% python3 -q
>>> import numpy as np
>>> import numpy.linalg as la
>>> np.set_printoptions(precision=2, suppress=True, linewidth=100)
>>> M = np.load("run19.npy")
>>> print(M)
[[ 1 -2  4 -8]
 [ 1 -1  1 -1]
 [ 1  0  0  0]
 [ 1  1  1  1]]
>>> M2 = la.inv(M)
>>> print((np.abs(M2) > 1e-9).astype(int))
[[0 0 1 0]
 [1 1 1 1]
 [0 1 1 1]
 [1 1 1 1]]
>>> print(np.round(la.det(M) * M2, 2) + 0)
[[  0.   0.  12.   0.]
 [  2. -12.   6.   4.]
 [  0.   6. -12.   6.]
 [ -2.   6.  -6.   2.]]
>>> print(np.allclose(M2, M.T))
False
>>> print(round(la.cond(M), 2))
17.32
>>> print(np.round(la.det(M) * la.det(M2), 2))
1.0
>>> print(np.round(la.inv(M2), 2) + 0)
[[ 1. -2.  4. -8.]
 [ 1. -1.  1. -1.]
 [ 1.  0.  0.  0.]
 [ 1.  1.  1.  1.]]
>>> print(M2.round(2) + 0)
[[ 0.    0.    1.    0.  ]
 [ 0.17 -1.    0.5   0.33]
 [ 0.    0.5  -1.    0.5 ]
 [-0.17  0.5  -0.5   0.17]]
>>> print(np.kron(np.eye(2, dtype=int), M))
[[ 1 -2  4 -8  0  0  0  0]
 [ 1 -1  1 -1  0  0  0  0]
 [ 1  0  0  0  0  0  0  0]
 [ 1  1  1  1  0  0  0  0]
 [ 0  0  0  0  1 -2  4 -8]
 [ 0  0  0  0  1 -1  1 -1]
 [ 0  0  0  0  1  0  0  0]
 [ 0  0  0  0  1  1  1  1]]
>>> print(la.eigvals(M))
[ 1.57+3.04j  1.57-3.04j -1.44+0.j   -0.71+0.j  ]
>>> print(round(float(la.det(2 * M)), 2), np.round(la.det(M), 2))
192.0 12.0
>>> ang = np.radians(90)
>>> R = np.eye(4)
>>> R[2, 2] = R[1, 1] = np.cos(ang)
>>> R[2, 1], R[1, 2] = -np.sin(ang), np.sin(ang)
>>> print(R.round(2) + 0)
[[ 1.  0.  0.  0.]
 [ 0.  0.  1.  0.]
 [ 0. -1.  0.  0.]
 [ 0.  0.  0.  1.]]
>>> M2 = M @ R.T
>>> print(np.allclose(M @ M.T, M2 @ M2.T))
True
>>> print(la.svd(M, compute_uv=False), la.svd(M2, compute_uv=False))
[9.38 2.11 1.12 0.54] [9.38 2.11 1.12 0.54]
>>> print(np.allclose(la.norm(M, axis=1), la.norm(M2, axis=1)))
True
>>> r0 = np.array([0, 3, 2, 1])
>>> M2 = M + np.outer(r0, np.eye(4)[1])
>>> print(la.matrix_rank(M2 - M))
1
>>> print(np.round(la.det(M2) / la.det(M), 2), np.round(1 + la.solve(M, r0)[1], 2))
-0.67 -0.67
>>> print(la.matrix_rank(la.inv(M2) - la.inv(M), tol=1e-8))
1
>>> rng = np.random.default_rng(72952)
>>> M2 = M + rng.integers(-2, 3, (4, 1)) @ rng.integers(-2, 3, (1, 4))
>>> print(M2)
[[ -1   0   4 -10]
 [  1  -1   1  -1]
 [  1   0   0   0]
 [  3  -1   1   3]]
>>> print(M2 - M)
[[-2  2  0 -2]
 [ 0  0  0  0]
 [ 0  0  0  0]
 [ 2 -2  0  2]]
>>> print(np.round(la.svd(M2 - M, compute_uv=False), 2) + 0)
[4.9 0.  0.  0. ]
>>> m1 = np.load("data.npy")
>>> print(m1)
[[ 8.  1. -2. -1.]
 [ 3.  6. -2. -1.]
 [11.  7. -3. -3.]
 [11.  7. -4. -2.]]
>>> print(round(float(la.det(m1.T)), 2))
0.0
>>> print(np.round(la.eigvals(m1), 2) + 0)
[0. 5. 3. 1.]
>>> cov = m1.T @ m1
>>> print((m1 @ m1.T).shape)
(4, 4)
>>> print(np.round(la.svd(m1, compute_uv=False) ** 2, 2) + 0)
[472.92  23.88   1.2    0.  ]
>>> print(la.matrix_rank(cov))
3
>>> print(np.trace(cov), (m1 ** 2).sum())
498.0 498.0
>>> print(np.round(la.eigvalsh(cov)[::-1], 2) + 0)
[472.92  23.88   1.2    0.  ]
>>> W0 = np.loadtxt("block1.csv", delimiter=",")
>>> print(W0)
[[ 6.8   2.26  5.58  0.25]
 [ 6.46 -1.33  3.15  1.82]
 [ 7.84  0.98  4.84  0.75]
 [ 3.73 -0.79  0.62  0.69]
 [ 7.31  1.24  4.76  0.  ]
 [ 0.94 -2.98  0.94  2.64]
 [-0.74 -5.46  1.48  0.79]
 [ 5.21 -1.41 -0.12  2.82]
 [ 7.29  1.26  3.3   0.49]
 [ 6.02 -0.44  1.52  2.44]
 [ 5.79 -1.57  0.29  2.59]
 [ 5.16 -1.04  1.35  2.48]
 [ 6.59 -1.67 -0.65  2.31]
 [ 5.63  3.02  1.19  1.55]
 [ 5.01  0.73  3.2   0.92]
 [ 1.49 -4.76  0.67  0.98]
 [ 7.03 -0.84  1.47  1.79]
 [ 0.22 -5.11  3.12  1.21]
 [ 0.29 -3.1   2.18  0.43]
 [ 0.25 -2.94  1.95  0.94]]
>>> D = la.norm(W0[:, None] - W0[None], axis=-1)
>>> print(D.mean(axis=1).argmax())
6
>>> print(D[2].round(6).argsort(kind="stable")[:4])
[2 4 8 0]
>>> print((D + 1e9 * np.eye(20)).round(6).argmin(axis=1))
[ 4 16  4 11  2 19 17 10  4 11  7  9 10 14  8  6  9  6 19 18]
